$ python3 -q
>>> import numpy as np
>>> np.set_printoptions(precision=1, suppress=True, linewidth=200, floatmode="fixed")
>>> def tidy(a):
...     return np.round(a, 1) + 0
... 
>>> m1 = np.loadtxt("w.csv", delimiter=",")
>>> print(tidy(m1))
[[ 1.0  0.0  0.0  0.0  0.0]
 [ 0.0  1.0  0.0  0.0  0.0]
 [ 0.0  0.0  1.0  0.0  0.0]
 [ 0.0  0.0  0.0  0.9 -0.5]
 [ 0.0  0.0  0.0  0.5  0.9]]
>>> tidy(m1.T @ m1)
array([[1.0, 0.0, 0.0, 0.0, 0.0],
       [0.0, 1.0, 0.0, 0.0, 0.0],
       [0.0, 0.0, 1.0, 0.0, 0.0],
       [0.0, 0.0, 0.0, 1.0, 0.0],
       [0.0, 0.0, 0.0, 0.0, 1.0]])
>>> print(tidy(np.linalg.pinv(m1)))
[[ 1.0  0.0  0.0  0.0  0.0]
 [ 0.0  1.0  0.0  0.0  0.0]
 [ 0.0  0.0  1.0  0.0  0.0]
 [ 0.0  0.0  0.0  0.9  0.5]
 [ 0.0  0.0  0.0 -0.5  0.9]]
>>> m1[:, 2] @ m1[:, 4]
np.float64(0.0)
>>> tidy(np.linalg.norm(m1, axis=0))
array([1.0, 1.0, 1.0, 1.0, 1.0])
>>> tidy(m1 @ m1.T)
array([[1.0, 0.0, 0.0, 0.0, 0.0],
       [0.0, 1.0, 0.0, 0.0, 0.0],
       [0.0, 0.0, 1.0, 0.0, 0.0],
       [0.0, 0.0, 0.0, 1.0, 0.0],
       [0.0, 0.0, 0.0, 0.0, 1.0]])
>>> f = np.array([1, 2, 0, 2, 1])
>>> A2 = m1 + np.outer(f, np.eye(5)[4])
>>> np.linalg.matrix_rank(np.linalg.inv(A2) - np.linalg.inv(m1), tol=1e-8)
np.int64(1)
>>> np.linalg.matrix_rank(A2 - m1)
np.int64(1)
>>> vec = np.array([2, -2, 1, 2, -3])
>>> y = m1 @ vec
>>> tidy(y)
array([ 2.0, -2.0,  1.0,  3.2, -1.6])
>>> tidy(np.linalg.solve(m1, m1[:, 0]))
array([1.0, 0.0, 0.0, 0.0, 0.0])
>>> print(tidy(np.linalg.solve(m1, y)))
[ 2.0 -2.0  1.0  2.0 -3.0]
>>> tidy(np.linalg.solve(m1.T, m1[0]))
array([1.0, 0.0, 0.0, 0.0, 0.0])
>>> tidy(np.sort(np.linalg.eigvals(m1).real))
array([0.9, 0.9, 1.0, 1.0, 1.0])
>>> print(tidy(np.linalg.det(m1)))
1.0
>>> np.flatnonzero(np.linalg.matrix_power((m1 != 0) + (m1.T != 0) + np.eye(5), 5)[0])
array([0])
>>> (np.linalg.matrix_power((m1 != 0) + (m1.T != 0) + np.eye(5), 5) > 0).astype(int)
array([[1, 0, 0, 0, 0],
       [0, 1, 0, 0, 0],
       [0, 0, 1, 0, 0],
       [0, 0, 0, 1, 1],
       [0, 0, 0, 1, 1]])
>>> (m1 != 0).astype(int)
array([[1, 0, 0, 0, 0],
       [0, 1, 0, 0, 0],
       [0, 0, 1, 0, 0],
       [0, 0, 0, 1, 1],
       [0, 0, 0, 1, 1]])
>>> A2 = np.array([[1, -1, 2, 0, 1, -1]])
>>> E = np.block([[np.zeros((1, 1)), A2], [A2.T, np.zeros((6, 6))]])
>>> E
array([[ 0.0,  1.0, -1.0,  2.0,  0.0,  1.0, -1.0],
       [ 1.0,  0.0,  0.0,  0.0,  0.0,  0.0,  0.0],
       [-1.0,  0.0,  0.0,  0.0,  0.0,  0.0,  0.0],
       [ 2.0,  0.0,  0.0,  0.0,  0.0,  0.0,  0.0],
       [ 0.0,  0.0,  0.0,  0.0,  0.0,  0.0,  0.0],
       [ 1.0,  0.0,  0.0,  0.0,  0.0,  0.0,  0.0],
       [-1.0,  0.0,  0.0,  0.0,  0.0,  0.0,  0.0]])
>>> U, sigma, Vt = np.linalg.svd(E)
>>> tidy(sigma)
array([2.8, 2.8, 0.0, 0.0, 0.0, 0.0, 0.0])
>>> A2 = U[:, :2] @ np.diag(sigma[:2]) @ Vt[:2]
>>> tidy(A2)
array([[ 0.0,  1.0, -1.0,  2.0,  0.0,  1.0, -1.0],
       [ 1.0,  0.0,  0.0,  0.0,  0.0,  0.0,  0.0],
       [-1.0,  0.0,  0.0,  0.0,  0.0,  0.0,  0.0],
       [ 2.0,  0.0,  0.0,  0.0,  0.0,  0.0,  0.0],
       [ 0.0,  0.0,  0.0,  0.0,  0.0,  0.0,  0.0],
       [ 1.0,  0.0,  0.0,  0.0,  0.0,  0.0,  0.0],
       [-1.0,  0.0,  0.0,  0.0,  0.0,  0.0,  0.0]])
>>> tidy(np.linalg.norm(E - A2) / np.linalg.norm(E))
np.float64(0.0)
>>> np.unique(E.round(6), axis=0).shape
(5, 7)
>>> data = np.load("mat.npy")
>>> tidy(data)
array([[-1.8,  0.1, -0.6,  0.7,  1.7,  2.1,  1.6,  0.2, -0.2,  0.3,  1.1],
       [ 0.0, -0.3, -0.1, -0.2,  0.1,  0.9, -0.4,  0.7, -0.4,  0.4,  0.8],
       [ 0.2,  0.3,  0.1,  0.1, -0.3, -1.1,  0.2, -0.7,  0.4, -0.4, -0.9]])
>>> def softmax(z):
...     e = np.exp(z - z.max(axis=-1, keepdims=True))
...     return e / e.sum(axis=-1, keepdims=True)
... 
>>> tidy(softmax(data[1]))
array([0.1, 0.0, 0.1, 0.1, 0.1, 0.2, 0.0, 0.1, 0.0, 0.1, 0.2])
>>> tidy(softmax(data[1] + 5))
array([0.1, 0.0, 0.1, 0.1, 0.1, 0.2, 0.0, 0.1, 0.0, 0.1, 0.2])
>>> print(tidy(softmax(data).sum(axis=1)))
[1.0 1.0 1.0]
>>> tidy(softmax(10 * data[1]))
array([0.0, 0.0, 0.0, 0.0, 0.0, 0.7, 0.0, 0.0, 0.0, 0.0, 0.3])
>>> att = data @ data.T / np.sqrt(11)
>>> print(softmax(att).round(6).argmax(axis=1))
[0 0 2]
>>> mat = np.load("block10.npy")
>>> mat
array([[ 0, -3, -1, -2,  0, -1],
       [ 3,  0,  1,  0,  0,  1],
       [ 1, -1,  0,  0,  3, -2],
       [ 2,  0,  0,  0,  1, -2],
       [ 0,  0, -3, -1,  0, -2],
       [ 1, -1,  2,  2,  2,  0]])
>>> vec = np.array([-2, 3, -2, 2, -2, -2])
>>> h1 = np.maximum(mat @ vec, 0)
>>> np.flatnonzero(h1 > 1e-9)
array([4])
>>> np.maximum(mat @ vec, 0) - np.maximum(-mat @ vec, 0)
array([ -9, -10,  -7,  -2,   8,  -9])
>>> mat * (h1 > 1e-9)[:, None]
array([[ 0,  0,  0,  0,  0,  0],
       [ 0,  0,  0,  0,  0,  0],
       [ 0,  0,  0,  0,  0,  0],
       [ 0,  0,  0,  0,  0,  0],
       [ 0,  0, -3, -1,  0, -2],
       [ 0,  0,  0,  0,  0,  0]])
>>> tidy(np.tanh(mat @ vec))
array([-1.0, -1.0, -1.0, -1.0,  1.0, -1.0])
>>> W = np.array([[-2, -1, -1, 1],
...     [-2, -1, 1, -2],
...     [-2, -2, 0, 0],
...     [0, -1, -2, 0],
...     [2, 2, -2, 2],
...     [-2, 0, 0, 1]])
>>> c = np.array([2, 3, 1, 0])
>>> act = np.maximum(mat @ W + c, 0)
>>> (act > 0).astype(int)
array([[1, 1, 1, 1],
       [0, 0, 0, 1],
       [1, 1, 0, 1],
       [1, 1, 0, 1],
       [1, 1, 1, 0],
       [1, 1, 0, 1]])
>>> W2 = np.array([[-1, -2, -2], [0, 0, 1], [-2, 0, 2], [-2, 2, -1]])
>>> act @ W2
array([[-26, -14, -15],
       [ -8,   8,  -4],
       [-26, -10, -22],
       [ -8,  -4,  -7],
       [-18, -24,  -8],
       [-16,  10, -10]])
